$ python3 -q
>>> import numpy as np
>>> import numpy.linalg as la
>>> np.set_printoptions(precision=1, suppress=True, linewidth=200, sign=" ")
>>> mat = np.loadtxt("out8.csv", delimiter=",")
>>> print(mat)
[[ 0.  0.  0.]
 [ 4.  0.  0.]
 [ 0.  0.  0.]
 [-5.  0.  0.]
 [ 0.  0.  0.]]
>>> Uu, sig, Vt = la.svd(mat)
>>> print(sig)
[ 6.4  0.   0. ]
>>> print(np.argmax(sig[:-1] / (sig[1:] + 1e-6)) + 1)
1
>>> B = Uu[:, :1] @ np.diag(sig[:1]) @ Vt[:1]
>>> print(np.abs(mat - B).max())
0.0
>>> print(B)
[[ 0.  0.  0.]
 [ 4.  0.  0.]
 [ 0.  0.  0.]
 [-5.  0.  0.]
 [ 0.  0.  0.]]
>>> print(round(la.norm(mat - B, 2), 1), sig[1])
0.0 0.0
>>> print(round(float(la.norm(mat - B) / la.norm(mat)), 1))
0.0
>>> print(la.matrix_rank(mat, rtol=0.1))
1
>>> print(round(la.norm(mat, 2) / la.norm(mat), 1))
1.0
>>> rng = np.random.default_rng(446080)
>>> J = np.eye(4, dtype=int)[rng.permutation(4)] * np.array([-2, 0, 0, -3])
>>> print(J)
[[ 0  0  0  0]
 [-2  0  0  0]
 [ 0  0  0 -3]
 [ 0  0  0  0]]
>>> Uu, sig, Vt = la.svd(J)
>>> vecs = Vt[:(sig > 1e-8).sum()]
>>> x0 = J[3] + 4 * J[0] + rng.integers(2) * np.eye(4)[3]
>>> print(x0)
[ 0.  0.  0.  1.]
>>> print(round(la.norm(x0 - vecs.T @ vecs @ x0), 1))
0.0
>>> print(la.matrix_rank(np.vstack([J, x0])))
2
>>> print(J.sum(axis=0))
[-2  0  0 -3]
>>> print(la.matrix_rank(J))
2
>>> J[:, 4]
Traceback (most recent call last):
  File "<python-input-26>", line 1, in <module>
    J[:, 4]
    ~^^^^^^
IndexError: index 4 is out of bounds for axis 1 with size 4
>>> print(np.count_nonzero(J))
2
>>> print(J.shape)
(4, 4)
>>> print(J.mean(axis=0))
[-0.5  0.   0.  -0.8]
>>> print(J.sum(axis=1))
[ 0 -2 -3  0]
>>> print(np.abs(J).max())
3
>>> rk = la.matrix_rank(J)
>>> print(rk)
2
>>> null = la.svd(J)[2][rk:].T
>>> print([int(la.matrix_rank(J[:i])) for i in range(1, len(J) + 1)])
[0, 1, 2, 2]
>>> print(J @ null)
[[ 0.  0.]
 [ 0.  0.]
 [ 0.  0.]
 [ 0.  0.]]
>>> m1 = np.loadtxt("arr.csv", delimiter=",")
>>> print(m1)
[[ 5.  1.  1.  1.  1.]
 [ 1.  5.  1.  1.  1.]
 [ 1.  1.  5.  1.  1.]
 [ 1.  1.  1.  5.  1.]
 [ 1.  1.  1.  1.  5.]]
>>> print((m1 @ m1)[0])
[ 29.  13.  13.  13.  13.]
>>> print(m1 @ (-1.0) ** np.arange(5))
[ 5. -3.  5. -3.  5.]
>>> print(m1 @ np.ones(5))
[ 9.  9.  9.  9.  9.]
>>> vals, vecs = la.eig(m1)
>>> print(np.sort(la.eigvals(m1.T)))
[ 4.  4.  4.  4.  9.]
>>> print(np.round(np.prod(vals), 1))
2304.0
>>> print(vals)
[ 4.  9.  4.  4.  4.]
>>> print(np.sort(la.eigvals(m1 @ m1)))
[ 16.  16.  16.  16.  81.]
>>> print(np.sort(la.eigvals(la.inv(m1))))
[ 0.1  0.2  0.2  0.2  0.3]
>>> B = np.array([[2, 1, 1], [1, 1, 3]])
>>> basis = np.kron(B, m1)
>>> print(basis)
[[ 10.   2.   2.   2.   2.   5.   1.   1.   1.   1.   5.   1.   1.   1.   1.]
 [  2.  10.   2.   2.   2.   1.   5.   1.   1.   1.   1.   5.   1.   1.   1.]
 [  2.   2.  10.   2.   2.   1.   1.   5.   1.   1.   1.   1.   5.   1.   1.]
 [  2.   2.   2.  10.   2.   1.   1.   1.   5.   1.   1.   1.   1.   5.   1.]
 [  2.   2.   2.   2.  10.   1.   1.   1.   1.   5.   1.   1.   1.   1.   5.]
 [  5.   1.   1.   1.   1.   5.   1.   1.   1.   1.  15.   3.   3.   3.   3.]
 [  1.   5.   1.   1.   1.   1.   5.   1.   1.   1.   3.  15.   3.   3.   3.]
 [  1.   1.   5.   1.   1.   1.   1.   5.   1.   1.   3.   3.  15.   3.   3.]
 [  1.   1.   1.   5.   1.   1.   1.   1.   5.   1.   3.   3.   3.  15.   3.]
 [  1.   1.   1.   1.   5.   1.   1.   1.   1.   5.   3.   3.   3.   3.  15.]]
>>> X = 2 * np.eye(3) + np.eye(3, k=1)
>>> print(X)
[[ 2.  1.  0.]
 [ 0.  2.  1.]
 [ 0.  0.  2.]]
>>> # triangular, det is the product of the diagonal
>>> x0 = np.array([-1, 0, 3])
>>> target = X @ x0
>>> print(target)
[-2.  3.  6.]
>>> print(la.solve(X, -1 * target))
[ 1.  0. -3.]
>>> f = np.array([3, -1, 3])
>>> B = X + np.outer(f, np.eye(3)[2])
>>> print(B)
[[ 2.  1.  3.]
 [ 0.  2.  0.]
 [ 0.  0.  5.]]
>>> print(la.matrix_rank(B - X))
1
>>> print(la.matrix_rank(la.inv(B) - la.inv(X), tol=1e-8))
1
>>> print(round(float(la.det(B) / la.det(X)), 1), round(1 + la.solve(X, f)[2], 1))
2.5 2.5
>>> rk = la.matrix_rank(mat)
>>> print(rk)
1
>>> null = la.svd(mat)[2][rk:].T
>>> print(mat @ null)
[[ 0.  0.]
 [ 0.  0.]
 [ 0.  0.]
 [ 0.  0.]
 [ 0.  0.]]
>>> print(null @ null.T)
[[ 0.  0.  0.]
 [ 0.  1.  0.]
 [ 0.  0.  1.]]
>>> print([int(la.matrix_rank(mat[:i])) for i in range(1, len(mat) + 1)])
[0, 1, 1, 1, 1]
>>> M = np.load("w.npy")
>>> print(M)
[[ 4.  1.  0.  0.  0.]
 [ 0.  4.  1.  0.  0.]
 [ 0.  0.  4.  1.  0.]
 [ 0.  0.  0.  4.  1.]
 [ 0.  0.  0.  0.  4.]]
>>> # triangular: eigenvalues sit on the diagonal
>>> q, R = la.qr(M)
>>> print(abs(R[0, 0]), round(la.norm(M[:, 0]), 1))
4.0 4.0
>>> print(q @ R)
[[ 4.  1.  0.  0.  0.]
 [ 0.  4.  1.  0.  0.]
 [ 0.  0.  4.  1.  0.]
 [ 0.  0.  0.  4.  1.]
 [ 0.  0.  0.  0.  4.]]
>>> print(R)
[[ 4.  1.  0.  0.  0.]
 [ 0.  4.  1.  0.  0.]
 [ 0.  0.  4.  1.  0.]
 [ 0.  0.  0.  4.  1.]
 [ 0.  0.  0.  0.  4.]]
>>> print(la.matrix_rank(R - R[0, 0] * np.eye(5)))
4
>>> print(R @ R)
[[ 16.   8.   1.   0.   0.]
 [  0.  16.   8.   1.   0.]
 [  0.   0.  16.   8.   1.]
 [  0.   0.   0.  16.   8.]
 [  0.   0.   0.   0.  16.]]
>>> print([int(la.matrix_rank(la.matrix_power(R, p))) for p in range(1, 6)])
[5, 5, 5, 5, 5]
>>> K = np.loadtxt("test15.csv", delimiter=",")
>>> print(K)
[[-0.1  0.6  0.2]
 [-0.6  0.3 -0.4]
 [-0.6 -0.4 -0.2]
 [-0.3 -0.5  0.6]
 [-0.3  0.3  0.7]]
>>> x0 = np.array([4, 0, 1])
>>> print((K * x0).sum(axis=1))
[-0.3 -2.9 -2.8 -0.6 -0.5]
>>> print(np.sign((K @ x0).round(6)))
[-1. -1. -1. -1. -1.]
>>> print(K @ x0)
[-0.3 -2.9 -2.8 -0.6 -0.5]
>>> print((K @ x0).argmax())
0
>>> print(K @ np.ones(3))
[ 0.7 -0.7 -1.2 -0.3  0.7]
>>> print(K @ (2 * x0))
[-0.5 -5.8 -5.6 -1.2 -1. ]
>>> print(K @ np.eye(3)[0])
[-0.1 -0.6 -0.6 -0.3 -0.3]
>>> print(la.norm(K @ x0) <= la.norm(K, 2) * la.norm(x0) + 1e-9)
True
